In [1]: import numpy as np

In [2]: np.set_printoptions(suppress=True, linewidth=100)

In [3]: rd = lambda a: np.round(a, 3) + 0

In [4]: arr = np.load("sample6.npy")

In [5]: print(arr)
[[ 3  0  0]
 [ 0 -1  0]
 [ 0  0  3]]

In [6]: P = np.triu(np.array([[8, 2, 5], [0, 0, 6], [5, 8, 2]]), 1) + np.eye(3)

In [7]: other = P @ arr @ np.linalg.inv(P)

In [8]: print(np.poly(other))
[ 1. -5.  3.  9.]

In [9]: print(rd(np.linalg.det(other)))
-9.0

In [10]: print(np.trace(other), np.trace(arr))
5.0 5

In [11]: u = np.array([-5, -9, 2])

In [12]: other = arr + np.outer(u, np.eye(3)[0])

In [13]: print(np.linalg.matrix_rank(other - arr))
1

In [14]: print(other)
[[-2.  0.  0.]
 [-9. -1.  0.]
 [ 2.  0.  3.]]

In [15]: print(rd(np.linalg.det(other) / np.linalg.det(arr)), rd(1 + np.linalg.solve(arr, u)[0]))
-0.667 -0.667

In [16]: print(rd(np.linalg.pinv(arr)))
[[ 0.333  0.     0.   ]
 [ 0.    -1.     0.   ]
 [ 0.     0.     0.333]]

In [17]: print(rd(np.linalg.norm(arr, axis=0)))
[3. 1. 3.]

In [18]: print(arr @ arr.T)
[[9 0 0]
 [0 1 0]
 [0 0 9]]

In [19]: print(arr.T @ arr)
[[9 0 0]
 [0 1 0]
 [0 0 9]]

In [20]: print(rd(np.linalg.svd(arr, compute_uv=False)))
[3. 3. 1.]

In [21]: feats = np.array([[-0.26, -0.65, 1.17, -0.26, -0.26, -0.91],
    ...:     [-0.18, -0.45, 0.81, -0.18, -0.18, -0.63],
    ...:     [-0.46, -1.15, 2.07, -0.46, -0.46, -1.61],
    ...:     [0.02, 0.05, -0.09, 0.02, 0.02, 0.07]])

In [22]: r = np.linalg.matrix_rank(feats)

In [23]: print(r)
1

In [24]: ns = np.linalg.svd(feats)[2][r:].T

In [25]: print(rd(feats @ ns))
[[0. 0. 0. 0. 0.]
 [0. 0. 0. 0. 0.]
 [0. 0. 0. 0. 0.]
 [0. 0. 0. 0. 0.]]

In [26]: print(rd(ns @ ns.T))
[[ 0.976 -0.06   0.108 -0.024 -0.024 -0.084]
 [-0.06   0.85   0.269 -0.06  -0.06  -0.21 ]
 [ 0.108  0.269  0.515  0.108  0.108  0.377]
 [-0.024 -0.06   0.108  0.976 -0.024 -0.084]
 [-0.024 -0.06   0.108 -0.024  0.976 -0.084]
 [-0.084 -0.21   0.377 -0.084 -0.084  0.707]]

In [27]: print(np.linalg.matrix_rank(feats.T @ feats), np.linalg.matrix_rank(feats @ feats.T))
1 1

In [28]: u, v = feats[3], feats[1]

In [29]: print(rd(u @ v))
-0.15

In [30]: print(rd(u @ u))
0.017

In [31]: p = (u @ v) / (u @ u) * u

In [32]: print(np.linalg.matrix_rank(np.outer(u, v)))
1

In [33]: print(rd(np.outer(u, v)))
[[-0.004 -0.009  0.016 -0.004 -0.004 -0.013]
 [-0.009 -0.023  0.041 -0.009 -0.009 -0.032]
 [ 0.016  0.04  -0.073  0.016  0.016  0.057]
 [-0.004 -0.009  0.016 -0.004 -0.004 -0.013]
 [-0.004 -0.009  0.016 -0.004 -0.004 -0.013]
 [-0.013 -0.032  0.057 -0.013 -0.013 -0.044]]

In [34]: print(rd((v - p) @ u))
0.0

In [35]: print(rd(np.linalg.norm(u + v) ** 2 + np.linalg.norm(u - v) ** 2))
2.739

In [36]: Uu, sig, Vt = np.linalg.svd(feats, full_matrices=False)

In [37]: print(rd(Vt @ Vt.T))
[[1. 0. 0. 0.]
 [0. 1. 0. 0.]
 [0. 0. 1. 0.]
 [0. 0. 0. 1.]]

In [38]: print(np.cumsum(sig ** 2) / np.sum(sig ** 2))
[1. 1. 1. 1.]

In [39]: print(rd(Uu.T @ feats @ Vt.T))
[[3.609 0.    0.    0.   ]
 [0.    0.    0.    0.   ]
 [0.    0.    0.    0.   ]
 [0.    0.    0.    0.   ]]

In [40]: print(rd(np.sqrt((sig ** 2).sum())), rd(np.linalg.norm(feats)))
3.609 3.609

In [41]: print(rd(sig))
[3.609 0.    0.    0.   ]

In [42]: print(rd(sig / sig[0]))
[1. 0. 0. 0.]

In [43]: print(rd(Uu.T @ Uu))
[[1. 0. 0. 0.]
 [0. 1. 0. 0.]
 [0. 0. 1. 0.]
 [0. 0. 0. 1.]]

In [44]: print(rd(np.abs(Vt[0])))
[0.155 0.387 0.696 0.155 0.155 0.542]

In [45]: print(rd(feats @ np.linalg.pinv(feats) @ feats))
[[-0.26 -0.65  1.17 -0.26 -0.26 -0.91]
 [-0.18 -0.45  0.81 -0.18 -0.18 -0.63]
 [-0.46 -1.15  2.07 -0.46 -0.46 -1.61]
 [ 0.02  0.05 -0.09  0.02  0.02  0.07]]

In [46]: print(np.abs(np.diag(np.linalg.qr(feats)[1])) > 1e-9)
[ True False False False]

In [47]: F = np.loadtxt("case3.csv", delimiter=",")

In [48]: print(rd(F))
[[-7.22  -1.776 -6.687]
 [-7.222  6.749 -1.512]
 [ 7.612 -6.097  2.211]
 [-6.582  7.508 -0.555]
 [-3.223 -6.771 -6.615]
 [-5.482 -4.547 -7.019]
 [ 7.657 -6.007  2.301]
 [-5.126 -4.972 -7.   ]
 [-3.329  8.983  2.868]
 [-7.681 -0.664 -6.369]
 [ 6.739 -7.348  0.773]
 [ 0.316 -8.651 -5.007]
 [-0.371  8.667  4.974]
 [ 5.958  3.921  7.009]]

In [49]: print(rd(np.abs(F).max()))
8.983

In [50]: print(np.linalg.matrix_rank(F))
2

In [51]: print(rd(F.mean(axis=0)))
[-1.283 -0.786 -1.473]

In [52]: print(rd(np.linalg.norm(F)))
37.417

In [53]: print(rd(F.sum(axis=0)))
[-17.955 -11.004 -20.629]

In [54]: print(F.shape)
(14, 3)

In [55]: print(np.count_nonzero(F))
42

In [56]: r = np.linalg.matrix_rank(F)

In [57]: print(r)
2

In [58]: ns = np.linalg.svd(F)[2][r:].T

In [59]: print(np.allclose(F @ ns, 0))
True

In [60]: print([int(np.linalg.matrix_rank(F[:i])) for i in range(1, len(F) + 1)])
[1, 2, 2, 2, 2, 2, 2, 2, 2, 2, 2, 2, 2, 2]

In [61]: print(rd(F @ ns))
[[0.]
 [0.]
 [0.]
 [0.]
 [0.]
 [0.]
 [0.]
 [0.]
 [0.]
 [0.]
 [0.]
 [0.]
 [0.]
 [0.]]

In [62]: print(ns.shape)
(3, 1)

In [63]: print([int(np.linalg.matrix_rank(np.delete(F, i, axis=0))) for i in range(14)])
[2, 2, 2, 2, 2, 2, 2, 2, 2, 2, 2, 2, 2, 2]

In [64]: Xc = F - F.mean(axis=0)

In [65]: evecs = np.linalg.svd(Xc)[2][:2]

In [66]: other = Xc - Xc @ evecs.T @ evecs

In [67]: print(rd(np.linalg.norm(other) / np.linalg.norm(Xc)))
0.0

In [68]: print(rd(np.diag(evecs.T @ evecs)))
[0.694 0.813 0.493]

In [69]: print(rd(other.std(axis=0)))
[0. 0. 0.]

In [70]: print(rd(np.cov(Xc @ evecs.T, rowvar=False)))
[[53.519  0.   ]
 [ 0.    49.398]]

In [71]: Uu, sig, Vt = np.linalg.svd(F)

In [72]: print(rd(sig))
[26.598 26.316  0.   ]

In [73]: other = Uu[:, :2] @ np.diag(sig[:2]) @ Vt[:2]

In [74]: print(np.linalg.matrix_rank(F, rtol=0.05))
2

In [75]: print(rd(other))
[[-7.22  -1.776 -6.687]
 [-7.222  6.749 -1.512]
 [ 7.612 -6.097  2.211]
 [-6.582  7.508 -0.555]
 [-3.223 -6.771 -6.615]
 [-5.482 -4.547 -7.019]
 [ 7.657 -6.007  2.301]
 [-5.126 -4.972 -7.   ]
 [-3.329  8.983  2.868]
 [-7.681 -0.664 -6.369]
 [ 6.739 -7.348  0.773]
 [ 0.316 -8.651 -5.007]
 [-0.371  8.667  4.974]
 [ 5.958  3.921  7.009]]

In [76]: print(rd(np.linalg.norm(F - other) / np.linalg.norm(F)))
0.0

In [77]: data = np.load("run15.npy")

In [78]: print(data)
[[ 2 -3]
 [ 3  2]
 [-2  2]
 [ 2  3]
 [ 2 -3]
 [ 2  1]]

In [79]: u = np.array([1, 0])

In [80]: print(np.polyval(u, data[5]))
[2 1]

In [81]: print(np.convolve(data[5], u))
[2 1 0]

In [82]: print(np.correlate(data[5], data[0], "full"))
[-6  1  2]

In [83]: x = np.array([0, 2])

In [84]: rhs = data @ x

In [85]: print(rd(np.linalg.lstsq(data, rhs)[0]))
[0. 2.]

In [86]: print(rd(np.linalg.pinv(data) @ data))
[[1. 0.]
 [0. 1.]]

In [87]: rng = np.random.default_rng(393)

In [88]: rhs = rhs + 0.1 * rng.normal(size=6)

In [89]: print(rd(rhs))
[-6.009  3.961  4.099  6.198 -6.13   1.961]

In [90]: b, *_ = np.linalg.lstsq(data, rhs)

In [91]: print(rd(np.linalg.norm(rhs - data @ b)))
0.185

In [92]: print(rd(b))
[-0.007  2.03 ]

In [93]: print(b.round())
[-0.  2.]

In [94]: P = data @ np.linalg.solve(data.T @ data, data.T)

In [95]: print(np.trace(P))
2.0

In [96]: print(rd((np.eye(6) - P) @ data))
[[0. 0.]
 [0. 0.]
 [0. 0.]
 [0. 0.]
 [0. 0.]
 [0. 0.]]

In [97]: print(rd(np.diag(P)))
[0.366 0.446 0.235 0.412 0.366 0.174]

In [98]: print(rd(P @ data[:, 1]))
[-3.  2.  2.  3. -3.  1.]

In [99]: print(np.allclose(P @ P, P))
True
